% python3 -q
>>> import numpy as np
>>> from numpy import linalg as LA
>>> np.set_printoptions(precision=3, suppress=True, linewidth=160)
>>> J = np.load("sample14.npy")
>>> J
array([[ 0, -2,  1,  0],
       [ 0,  0,  2,  2],
       [ 2,  0,  0,  1],
       [ 0,  0,  0,  0],
       [ 0,  0,  0,  0],
       [ 0,  2,  0,  0],
       [ 0,  0,  0,  0]])
>>> # rows 3 and 4 are equal
>>> rng = np.random.default_rng(1943)
>>> idx = rng.permutation(4)
>>> Y = J[:, idx] * rng.choice([-1, 1], 4)
>>> Y
array([[ 0,  2, -1,  0],
       [-2,  0, -2,  0],
       [-1,  0,  0, -2],
       [ 0,  0,  0,  0],
       [ 0,  0,  0,  0],
       [ 0, -2,  0,  0],
       [ 0,  0,  0,  0]])
>>> U, _, Vt = LA.svd(J.T @ Y)
>>> np.round(LA.lstsq(J, Y)[0], 3) + 0
array([[ 0.,  0.,  0., -1.],
       [ 0., -1.,  0.,  0.],
       [ 0.,  0., -1.,  0.],
       [-1.,  0.,  0.,  0.]])
>>> np.round(U @ Vt, 3) + 0
array([[ 0.,  0.,  0., -1.],
       [ 0., -1.,  0.,  0.],
       [ 0.,  0., -1.,  0.],
       [-1.,  0.,  0.,  0.]])
>>> print(idx)
[3 1 2 0]
>>> gram = Y.T @ Y
>>> print(LA.matrix_rank(gram))
4
>>> (Y @ Y.T).shape
(7, 7)
>>> np.trace(gram), (Y ** 2).sum()
(np.int64(22), np.int64(22))
>>> U, sig, Vt = LA.svd(J, full_matrices=False)
>>> np.round(U.T @ U, 3) + 0
array([[1., 0., 0., 0.],
       [0., 1., 0., 0.],
       [0., 0., 1., 0.],
       [0., 0., 0., 1.]])
>>> np.round(U.T @ J @ Vt.T, 3) + 0
array([[3.201, 0.   , 0.   , 0.   ],
       [0.   , 2.747, 0.   , 0.   ],
       [0.   , 0.   , 2.   , 0.   ],
       [0.   , 0.   , 0.   , 0.455]])
>>> sig / sig[0]
array([1.   , 0.858, 0.625, 0.142])
>>> sig
array([3.201, 2.747, 2.   , 0.455])
>>> round(float(np.sqrt((sig ** 2).sum())), 3), round(float(LA.norm(J)), 3)
(4.69, 4.69)
>>> x = np.array([3, 1, 0, 1])
>>> target = J @ x
>>> np.round(LA.pinv(J) @ J, 3) + 0
array([[1., 0., 0., 0.],
       [0., 1., 0., 0.],
       [0., 0., 1., 0.],
       [0., 0., 0., 1.]])
>>> target
array([-2,  2,  7,  0,  0,  2,  0])
>>> target = target + 0.3 * rng.normal(size=7)
>>> print(target)
[-2.124  1.957  7.033  0.194  0.004  1.663 -0.197]
>>> beta, *_ = LA.lstsq(J, target)
>>> beta.round()
array([ 3.,  1., -0.,  1.])
>>> beta
array([ 2.797,  0.832, -0.461,  1.439])
>>> [round(float(LA.norm(LA.solve(J.T @ J + lam * np.eye(4), J.T @ target))), 2) for lam in (0, 1, 10, 100)]
[3.29, 2.75, 1.18, 0.18]
>>> print(np.round(J.T @ (target - J @ beta), 3) + 0)
[0. 0. 0. 0.]
>>> Y = np.c_[J[:, :2] @ np.array([[5, 0], [1, 7]]), np.array([-2, 0, -2, 1, 0, -2, -1])]
>>> Y
array([[ -2, -14,  -2],
       [  0,   0,   0],
       [ 10,   0,  -2],
       [  0,   0,   1],
       [  0,   0,   0],
       [  2,  14,  -2],
       [  0,   0,  -1]])
>>> LA.matrix_rank(Y)
np.int64(3)
>>> LA.matrix_rank(np.c_[J, Y])
np.int64(5)
>>> m1 = np.load("x.npy")
>>> m1
array([[-3,  2,  2, -3],
       [ 2, -3,  2,  2],
       [ 2,  2, -3,  2],
       [-3,  2,  2, -3]])
>>> U, sig, Vt = LA.svd(m1)
>>> print(sig.round(3) + 0)
[8.217 5.    1.217 0.   ]
>>> Y = U[:, :3] @ np.diag(sig[:3]) @ Vt[:3]
>>> LA.matrix_rank(m1, rtol=0.05)
np.int64(3)
>>> np.round(LA.norm(m1 - Y) / LA.norm(m1), 3)
np.float64(0.0)
>>> Y
array([[-3.,  2.,  2., -3.],
       [ 2., -3.,  2.,  2.],
       [ 2.,  2., -3.,  2.],
       [-3.,  2.,  2., -3.]])
>>> LA.matrix_rank(Y)
np.int64(3)
>>> LA.cond(m1) > 100
np.True_
>>> np.argsort(-LA.norm(m1, axis=0).round(6), kind="stable")[:3]
array([0, 3, 1])
>>> U, sig, Vt = LA.svd(m1)
>>> vecs = Vt[:(sig > 1e-8).sum()]
>>> x = m1[0] + 5 * m1[3] + rng.integers(2) * np.eye(4)[1]
>>> x
array([-18.,  13.,  12., -18.])
>>> np.round(vecs.T @ vecs, 3) + 0
array([[0.5, 0. , 0. , 0.5],
       [0. , 1. , 0. , 0. ],
       [0. , 0. , 1. , 0. ],
       [0.5, 0. , 0. , 0.5]])
>>> np.allclose(vecs.T @ vecs @ x, x)
True
>>> round(float(LA.norm(x - vecs.T @ vecs @ x)), 3)
0.0
>>> print(np.diag(vecs.T @ vecs))
[0.5 1.  1.  0.5]
>>> w, vecs = LA.eigh(m1)
>>> print(np.abs(vecs[:, -1]).round(6).argmax())
1
>>> np.round(LA.eigvalsh(m1 @ m1), 3) + 0
array([ 0.   ,  1.481, 25.   , 67.519])
>>> LA.eigvalsh(m1 + -3 * np.eye(4))
array([-11.217,  -8.   ,  -3.   ,  -1.783])
>>> vecs @ np.diag(w) @ vecs.T
array([[-3.,  2.,  2., -3.],
       [ 2., -3.,  2.,  2.],
       [ 2.,  2., -3.,  2.],
       [-3.,  2.,  2., -3.]])
>>> np.abs(vecs[:, -1])
array([0.343, 0.618, 0.618, 0.343])
>>> print(w.round(3) + 0)
[-8.217 -5.     0.     1.217]
>>> np.round(LA.svd(m1, compute_uv=False), 3) + 0
array([8.217, 5.   , 1.217, 0.   ])
>>> A = np.loadtxt("test0.csv", delimiter=",")
>>> A
array([[ 0.5, -2.4,  0.7,  0. ,  0.5,  1.3,  0. ],
       [ 0.4, -0.3, -1.5, -2.6,  1. ,  0.4,  0.3],
       [-9. , 21. ,  9. , -3. , 13. , -5. , 11. ],
       [ 0.6,  0.1, -1.1,  1.2,  0. ,  0.7, -1.2],
       [-0.4, -0.1,  0.2, -0.5,  1.7, -1.8, -0.2],
       [-0.3,  1.6, -0.4,  0.4, -0.4,  0.9,  0.2],
       [-0.2, -1.1, -1.6, -0.4, -1.4, -0.7,  0. ],
       [-1.6, -0.9, -1.9, -0.5,  0. , -0.9,  0.5],
       [ 0.9,  1. , -0.8,  0.2, -0.2, -1.2,  0.7],
       [ 0.5, -1.4, -0.8,  0.2, -0.3,  0.3,  0.2],
       [ 0.6, -0.1, -0.4,  1.4,  0.3,  0. ,  0.1],
       [-0.3,  1.1, -0.3, -0.2, -0.5, -0.9, -1.4],
       [ 0.6, -0.5,  0.4, -1. , -0.5,  0.6, -0.5],
       [ 0.7,  1.2,  0.5,  0.9, -0.6,  0.7, -0.7],
       [ 0.6,  1.5, -0.2,  0. ,  0.2, -0.8,  0.1],
       [ 0. , -1.2, -2.2, -0.9,  2.1,  0.3,  1.1],
       [ 0.9, -0.9, -1.1,  0.9,  0.1, -2.3, -0.9],
       [ 1.5,  1.4, -1.9, -0.1,  0.7, -0.5, -1.1],
       [ 0.4,  0.3,  1.8,  0.8, -0.7, -1.9, -1.1],
       [ 0.5,  0.7,  0.6, -0.8,  0.9, -0.2, -0.7],
       [ 0.6, -0.9,  1.3, -1.2, -1.1,  0.5,  1. ],
       [-0.3,  1.7, -0.1,  0.3, -0.3, -0.2, -0.2],
       [-1.2, -0.7,  1. , -1.6, -0.6,  0.4,  1. ],
       [-0.3,  1.4, -0.1, -0.3,  0. ,  0.3, -0.4],
       [ 0.5, -1.4,  0. ,  0.6, -0.5,  1.3, -0.7],
       [ 0.3,  0.4, -0.5,  1.2,  0.4,  0.9,  1. ],
       [-0.4,  0.7,  1.3, -0.9, -0.9,  0.3,  1.4],
       [ 0.3,  2.2,  0.4,  1. , -1.1, -0.4,  0.5],
       [ 0.1, -0.5, -0.9, -0.8, -0.7,  0.1,  0.6],
       [ 0.9,  0.3,  0.5, -0.9,  0.1, -0.5, -0.7],
       [ 0.1, -0.3, -1.1,  1.4, -0.5,  1.3, -1.3],
       [-0.4,  0.5,  1.1,  0.1, -0.6,  0.2,  1. ],
       [-0.1,  1.2,  2.8,  0.2,  1.2,  1.2,  1. ],
       [-2.1,  0.2, -0.5,  0.2, -1.4,  0.8, -0.1],
       [-1. ,  2. , -0.6,  0.7,  0.6, -1.9,  0.9],
       [ 0. ,  1. ,  1. , -0.3, -1.1,  0.2,  0.6],
       [-0.2, -1.6,  1.9,  2. ,  0.6, -1.2,  0.8],
       [-2.4,  1.4, -0.4, -1.6, -1. ,  1.2,  0.1],
       [-1.5,  0.8, -0.2, -0.7,  0.4,  3. , -0.4],
       [-0.2, -1.7, -0.3,  0.6, -1.8,  0.4, -0.4],
       [-0.3,  1.1,  0.3, -0.2,  0.6,  0.1, -0.3],
       [-1.7,  0.9, -0.6, -0.7,  1.5,  0.4, -0.1],
       [ 1.1, -1.1,  1.1,  2.3, -1. , -0.4, -0.4]])
>>> # row 2 is much longer than the rest
>>> Y = np.c_[A[:, :3] @ np.array([[3, -3, -3], [-2, 2, -2], [3, 2, 1]]), np.array([8, 1, 3, 6, 1, -1, -3, 5, 6, -7, -7, -9, 6, -4, -6, 2, 5, -8, 7, 8, 9, -8, 9, 1, 4, 8, 1, 3, -9, -9, 3, -1, 8, -2, -9, -3, 6, -4, 6, -3, 8, 6, 2])]
>>> Y.round(3) + 0
array([[  8.4,  -4.9,   4. ,   8. ],
       [ -2.7,  -4.8,  -2.1,   1. ],
       [-42. ,  87. ,  -6. ,   3. ],
       [ -1.7,  -3.8,  -3.1,   6. ],
       [ -0.4,   1.4,   1.6,   1. ],
       [ -5.3,   3.3,  -2.7,  -1. ],
       [ -3.2,  -4.8,   1.2,  -3. ],
       [ -8.7,  -0.8,   4.7,   5. ],
       [ -1.7,  -2.3,  -5.5,   6. ],
       [  1.9,  -5.9,   0.5,  -7. ],
       [  0.8,  -2.8,  -2. ,  -7. ],
       [ -4. ,   2.5,  -1.6,  -9. ],
       [  4. ,  -2. ,  -0.4,   6. ],
       [  1.2,   1.3,  -4. ,  -4. ],
       [ -1.8,   0.8,  -5. ,  -6. ],
       [ -4.2,  -6.8,   0.2,   2. ],
       [  1.2,  -6.7,  -2. ,   5. ],
       [ -4. ,  -5.5,  -9.2,  -8. ],
       [  6. ,   3. ,   0. ,   7. ],
       [  1.9,   1.1,  -2.3,   8. ],
       [  7.5,  -1. ,   1.3,   9. ],
       [ -4.6,   4.1,  -2.6,  -8. ],
       [  0.8,   4.2,   6. ,   9. ],
       [ -4. ,   3.5,  -2. ,   1. ],
       [  4.3,  -4.3,   1.3,   4. ],
       [ -1.4,  -1.1,  -2.2,   8. ],
       [  1.3,   5.2,   1.1,   1. ],
       [ -2.3,   4.3,  -4.9,   3. ],
       [ -1.4,  -3.1,  -0.2,  -9. ],
       [  3.6,  -1.1,  -2.8,  -9. ],
       [ -2.4,  -3.1,  -0.8,   3. ],
       [  1.1,   4.4,   1.3,  -1. ],
       [  5.7,   8.3,   0.7,   8. ],
       [ -8.2,   5.7,   5.4,  -2. ],
       [ -8.8,   5.8,  -1.6,  -9. ],
       [  1. ,   4. ,  -1. ,  -3. ],
       [  8.3,   1.2,   5.7,   6. ],
       [-11.2,   9.2,   4. ,  -4. ],
       [ -6.7,   5.7,   2.7,   6. ],
       [  1.9,  -3.4,   3.7,  -3. ],
       [ -2.2,   3.7,  -1. ,   8. ],
       [ -8.7,   5.7,   2.7,   6. ],
       [  8.8,  -3.3,   0. ,   2. ]])
>>> LA.matrix_rank(Y)
np.int64(4)
>>> print(LA.norm(LA.qr(A)[0].T @ Y, axis=0) ** 2 / ((Y ** 2).sum(axis=0) + 1e-12))
[1.    1.    1.    0.269]
